% python3 -q
>>> import numpy as np
>>> from numpy import linalg as LA
>>> np.set_printoptions(suppress=True, linewidth=100)
>>> def tidy(a):
...     return np.round(a, 3) + 0
... 
>>> A = np.load("sample2.npy")
>>> A
array([[-2, -1,  0],
       [ 1,  2,  3],
       [ 4,  5,  6],
       [ 7,  8,  9]])
>>> # rows and columns are dependent
>>> np.unique(A.round(6), axis=0).shape
(4, 3)
>>> LA.lstsq(A[:-1].T, A[-1])[2]
np.int32(2)
>>> [round(float(x), 3) for x in LA.svd(A, compute_uv=False)[:3]]
[16.918, 1.942, 0.0]
>>> rng = np.random.default_rng(30)
>>> other = A + rng.integers(-2, 3, (4, 2)) @ rng.integers(-2, 3, (2, 3))
>>> other
array([[-2, -1,  5],
       [ 0,  3,  1],
       [ 1,  8, 10],
       [ 6,  9,  7]])
>>> other - A
array([[ 0,  0,  5],
       [-1,  1, -2],
       [-3,  3,  4],
       [-1,  1, -2]])
>>> X = np.load("mat.npy")
>>> tidy(X)
array([[ 0.437,  0.042,  0.196,  0.454],
       [ 0.042,  0.858, -0.328,  0.114],
       [ 0.196, -0.328,  0.229,  0.175],
       [ 0.454,  0.114,  0.175,  0.477]])
>>> tidy(LA.norm(X))
np.float64(1.414)
>>> print(tidy(X.sum(axis=0)))
[1.129 0.687 0.273 1.22 ]
>>> np.count_nonzero(X)
np.int64(16)
>>> tidy(LA.svd(X, compute_uv=False))
array([1., 1., 0., 0.])
>>> rk = LA.matrix_rank(X)
>>> rk
np.int64(2)
>>> ns = LA.svd(X)[2][rk:].T
>>> tidy(X @ ns)
array([[0., 0.],
       [0., 0.],
       [0., 0.],
       [0., 0.]])
>>> print(LA.matrix_rank(X.T @ X), LA.matrix_rank(X @ X.T))
2 2
>>> tidy(ns @ ns.T)
array([[ 0.563, -0.042, -0.196, -0.454],
       [-0.042,  0.142,  0.328, -0.114],
       [-0.196,  0.328,  0.771, -0.175],
       [-0.454, -0.114, -0.175,  0.523]])
>>> [int(LA.matrix_rank(X[:, :j + 1])) for j in range(4)]
[1, 2, 2, 2]
>>> Uu, sig, VT = LA.svd(A)
>>> evecs = VT[:(sig > 1e-8).sum()]
>>> vec = A[2] + 5 * A[3] + rng.integers(2) * np.eye(3)[1]
>>> vec
array([39., 46., 51.])
>>> print(LA.matrix_rank(np.vstack([A, vec])))
3
>>> np.allclose(evecs.T @ evecs @ vec, vec)
False
>>> gram = X.T @ X
>>> tidy(np.diag(gram))
array([0.437, 0.858, 0.229, 0.477])
>>> tidy(gram)
array([[ 0.437,  0.042,  0.196,  0.454],
       [ 0.042,  0.858, -0.328,  0.114],
       [ 0.196, -0.328,  0.229,  0.175],
       [ 0.454,  0.114,  0.175,  0.477]])
>>> LA.matrix_rank(gram)
np.int64(2)
>>> tidy(LA.norm(X, 2) / LA.norm(X))
np.float64(0.707)
>>> arr = np.loadtxt("layer14.csv", delimiter=",")
>>> arr
array([[ 0.,  0., -2.],
       [-2.,  0.,  0.],
       [ 0.,  0.,  0.]])
>>> # looks like rank 2
>>> np.allclose(arr[:-1].T @ LA.lstsq(arr[:-1].T, arr[-1])[0], arr[-1])
True
>>> np.abs(np.diag(LA.qr(arr)[1])) > 1e-9
array([ True, False, False])
>>> LA.lstsq(arr[:-1].T, arr[-1])[2]
np.int32(2)
>>> u = np.array([3, 3, 3, 3])
>>> F = -3 * np.eye(4) + np.outer(u, u)
>>> print(F)
[[6. 9. 9. 9.]
 [9. 6. 9. 9.]
 [9. 9. 6. 9.]
 [9. 9. 9. 6.]]
>>> Uu, sig, VT = LA.svd(F)
>>> tidy(sig)
array([33.,  3.,  3.,  3.])
>>> other = Uu[:, :1] @ np.diag(sig[:1]) @ VT[:1]
>>> LA.matrix_rank(other)
np.int64(1)
>>> tidy(other)
array([[8.25, 8.25, 8.25, 8.25],
       [8.25, 8.25, 8.25, 8.25],
       [8.25, 8.25, 8.25, 8.25],
       [8.25, 8.25, 8.25, 8.25]])
>>> tidy(np.abs(F - other).max())
np.float64(2.25)
>>> LA.matrix_rank(F, rtol=0.05)
np.int64(4)
>>> feats = np.load("run4.npy")
>>> print(feats)
[[  0.871   0.107 159.156]
 [ -0.785  -0.743 159.993]
 [  0.173   0.416 160.103]
 [ -0.112  -0.584 158.685]
 [  0.667   1.145 158.507]
 [ -0.05   -1.341 157.781]
 [  0.931  -0.098 159.974]
 [ -0.326  -0.849 161.005]
 [ -0.255   0.024 161.653]
 [ -0.61    2.483 160.944]
 [ -1.628   0.029 159.333]
 [  1.126   1.189 160.731]
 [ -0.696  -0.249 160.491]
 [ -0.221   1.111 159.727]
 [ -0.326  -0.263 158.188]
 [  1.512  -1.681 159.451]
 [ -0.335   0.341 157.924]]
>>> other = np.c_[feats[:, :1] @ np.array([[0]]), np.array([5, 4, 2, 2, 3, 4, 0, 3, 2, 5, 0, 2, 2, 0, 2, 3, 1])]
>>> other
array([[0., 5.],
       [0., 4.],
       [0., 2.],
       [0., 2.],
       [0., 3.],
       [0., 4.],
       [0., 0.],
       [0., 3.],
       [0., 2.],
       [0., 5.],
       [0., 0.],
       [0., 2.],
       [0., 2.],
       [0., 0.],
       [0., 2.],
       [0., 3.],
       [0., 1.]])
>>> tidy(LA.norm(other - feats @ LA.lstsq(feats, other)[0], axis=0))
array([0.   , 6.234])
>>> tidy(LA.norm(LA.qr(feats)[0].T @ other, axis=0) ** 2 / ((other ** 2).sum(axis=0) + 1e-12))
array([0.  , 0.71])
>>> tidy(LA.lstsq(feats, other[:, 0])[0])
array([0., 0., 0.])
>>> J = np.load("w.npy")
>>> J
array([[  4,  -5,   0,   0,   0,   0],
       [  2,  -8,   7,   0,   0,   0],
       [  5,  -3,   9,   0,   0,   0],
       [  8, -10,   0,   4,  -5,   0],
       [  4, -16,  14,   2,  -8,   7],
       [ 10,  -6,  18,   5,  -3,   9]])
>>> other = J[0, 0] * J[1:] - np.outer(J[1:, 0], J[0])
>>> other
array([[  0, -22,  28,   0,   0,   0],
       [  0,  13,  36,   0,   0,   0],
       [  0,   0,   0,  16, -20,   0],
       [  0, -44,  56,   8, -32,  28],
       [  0,  26,  72,  20, -12,  36]])
>>> J[:, 0] / J[0, 0]
array([1.  , 0.5 , 1.25, 2.  , 1.  , 2.5 ])
>>> np.flatnonzero(~other.round(6).any(axis=1))
array([], dtype=int64)
>>> vec = np.array([-3, -2, 3, -3, 1, -1])
>>> rhs = J @ vec
>>> beta, lr = np.zeros(6), 1 / LA.norm(J, 2) ** 2
>>> for i in range(12):
...     beta -= lr * J.T @ (J @ beta - rhs)
...     if i % 2 == 0: print(i, round(LA.norm(J @ beta - rhs), 3))
... 
0 42.614
2 38.351
4 34.618
6 31.323
8 28.4
10 25.794
>>> print(tidy(beta))
[-1.418 -0.966  1.832 -0.986  0.193  0.046]
>>> vec = np.array([-1, 2, 0, 2, 0, -1])
>>> h = np.maximum(J @ vec, 0)
>>> np.maximum(J @ (3 * vec), 0)
array([0, 0, 0, 0, 0, 0])
>>> np.flatnonzero(h > 1e-9)
array([], dtype=int64)
>>> vec = np.array([1, 3, 2, 3, 2, 2])
>>> rhs = J @ vec
>>> print(rhs)
[-11  -8  14 -20 -12  55]
>>> print(tidy(LA.solve(J, rhs + J[:, 2])))
[1. 3. 3. 3. 2. 2.]
>>> tidy(LA.solve(J, 2 * rhs))
array([2., 6., 4., 6., 4., 4.])
>>> other = np.array([[1, 1], [3, 3], [1, 2], [1, 0], [0, 3], [2, 1]])
>>> LA.matrix_rank(J @ other)
np.int64(2)
>>> J @ other
array([[-11, -11],
       [-15,  -8],
       [  5,  14],
       [-18, -37],
       [-14, -33],
       [ 33,  28]])
>>> print(np.einsum("ij->j", J))
[ 33 -48  48  11 -16  16]
>>> M = np.load("arr.npy")
>>> M
array([[  1.275,  -2.587, -51.436],
       [  8.993,  27.706, -56.719],
       [ -2.078, -12.17 ,  10.091],
       [  4.217,   6.216,  20.074],
       [ -3.632, -13.514,  -3.35 ],
       [  3.819, -13.53 ,   3.915],
       [  2.541, -26.916, -21.349],
       [  3.924,  -4.227,  20.471],
       [  4.049,   5.887, -25.074],
       [  4.997,   4.028,   0.602],
       [  2.059,  14.456,  -8.343],
       [  5.615, -19.768,   3.498],
       [ -0.848,   1.096, -14.089],
       [  5.664,   7.364,  -2.197],
       [  3.058,  15.106, -24.987],
       [ -3.665,  -0.294,  -4.132],
       [ -1.1  , -16.621,  15.102],
       [ -6.344,  -4.317,  -3.25 ],
       [ -0.531,   1.066,   4.401],
       [  4.85 ,   0.703,  13.824],
       [  0.992,   3.012,   0.811],
       [ -6.095,   9.879, -18.968],
       [  7.735,   3.48 , -13.593],
       [  4.71 ,   9.242, -19.517],
       [  8.539,   4.854, -15.836],
       [ -0.312, -10.712,  -8.407],
       [ -1.886,   0.362, -49.53 ]])
>>> D = LA.norm(M[:, None] - M[None], axis=-1)
>>> print(D[23].round(6).argsort(kind="stable")[:4])
[23  8 24 14]
>>> LA.matrix_rank(D ** 2)
np.int64(5)
>>> np.unravel_index(D.round(6).argmax(), D.shape)
(np.int64(1), np.int64(16))
>>> (D + 1e9 * np.eye(27)).round(6).argmin(axis=1)
array([26, 26, 16, 19, 25, 11, 25, 19, 23, 20, 13,  5, 22,  9, 23, 17,  2, 15, 20,  7,  9, 23, 24,
        8, 22,  4,  0])
>>> D.shape
(27, 27)
>>> vec = np.array([6, -4, 2, 7])
>>> tidy(X @ X @ vec)
array([ 6.02 , -3.031,  4.173,  5.95 ])
>>> tidy(np.trace(X))
np.float64(2.0)
>>> tidy(np.eye(4) - X)
array([[ 0.563, -0.042, -0.196, -0.454],
       [-0.042,  0.142,  0.328, -0.114],
       [-0.196,  0.328,  0.771, -0.175],
       [-0.454, -0.114, -0.175,  0.523]])
>>> tidy((vec - X @ vec) @ (X @ vec))
np.float64(0.0)
>>> tidy(LA.eigvalsh(2 * X - np.eye(4)))
array([-1., -1.,  1.,  1.])
>>> Xs = (M - M.mean(axis=0)) / M.std(axis=0)
>>> print(Xs.std(axis=0))
[1. 1. 1.]
>>> beta = LA.lstsq(np.delete(Xs, 1, axis=1), Xs[:, 1])[0]
>>> tidy(1 - np.var(Xs[:, 1] - np.delete(Xs, 1, axis=1) @ beta))
np.float64(0.222)
>>> tidy(beta)
array([ 0.266, -0.365])
>>> np.abs(beta).argmax()
np.int64(1)
>>> print(tidy(X.reshape(2, -1)))
[[ 0.437  0.042  0.196  0.454  0.042  0.858 -0.328  0.114]
 [ 0.196 -0.328  0.229  0.175  0.454  0.114  0.175  0.477]]
>>> print(tidy(X.ravel(order="F")))
[ 0.437  0.042  0.196  0.454  0.042  0.858 -0.328  0.114  0.196 -0.328  0.229  0.175  0.454  0.114
  0.175  0.477]
>>> tidy(X.reshape(-1, 2))
array([[ 0.437,  0.042],
       [ 0.196,  0.454],
       [ 0.042,  0.858],
       [-0.328,  0.114],
       [ 0.196, -0.328],
       [ 0.229,  0.175],
       [ 0.454,  0.114],
       [ 0.175,  0.477]])
>>> T = X.reshape(4, 2, -1)
>>> tidy(T.transpose(1, 0, 2))
array([[[ 0.437,  0.042],
        [ 0.042,  0.858],
        [ 0.196, -0.328],
        [ 0.454,  0.114]],

       [[ 0.196,  0.454],
        [-0.328,  0.114],
        [ 0.229,  0.175],
        [ 0.175,  0.477]]])
>>> print(tidy(np.swapaxes(T, 1, 2)[2]))
[[ 0.196  0.229]
 [-0.328  0.175]]
>>> np.einsum("ihd,jhd->hij", T, T).shape
(2, 4, 4)
>>> T = np.stack([M, -2 * M, M[::-1]])
>>> tidy(LA.norm(T, axis=(1, 2)))
array([131.019, 262.038, 131.019])
>>> T.shape
(3, 27, 3)
>>> LA.matrix_rank(T.reshape(3, -1))
np.int64(2)
>>> data = np.loadtxt("case14.csv", delimiter=",")
>>> print(tidy(data))
[[-0.296  3.971 -0.039 -0.377]
 [-0.887 -0.429 -1.153 -3.701]
 [ 3.844  0.213 -0.844 -0.683]
 [-0.591  0.043 -3.736  1.3  ]]
>>> u = np.array([1, 0, 2])
>>> tidy(np.polyval(u, data[1]))
array([ 2.787,  2.184,  3.328, 15.701])
>>> tidy(np.cross(data[1, :3], data[2, :3]))
array([ 0.608, -5.179,  1.46 ])
>>> tidy(np.array([np.convolve(row, u, "same") for row in data]))
array([[ 3.971, -0.63 ,  7.565, -0.077],
       [-0.429, -2.927, -4.559, -2.305],
       [ 0.213,  6.844, -0.257, -1.687],
       [ 0.043, -4.919,  1.386, -7.472]])
>>> print(tidy(np.correlate(data[1], data[2], "full")))
[  0.606   1.041   0.96    0.      1.229  -5.219 -14.228]
>>> tidy(data @ data.T)
array([[16.,  0.,  0.,  0.],
       [ 0., 16.,  0.,  0.],
       [ 0.,  0., 16.,  0.],
       [ 0.,  0.,  0., 16.]])
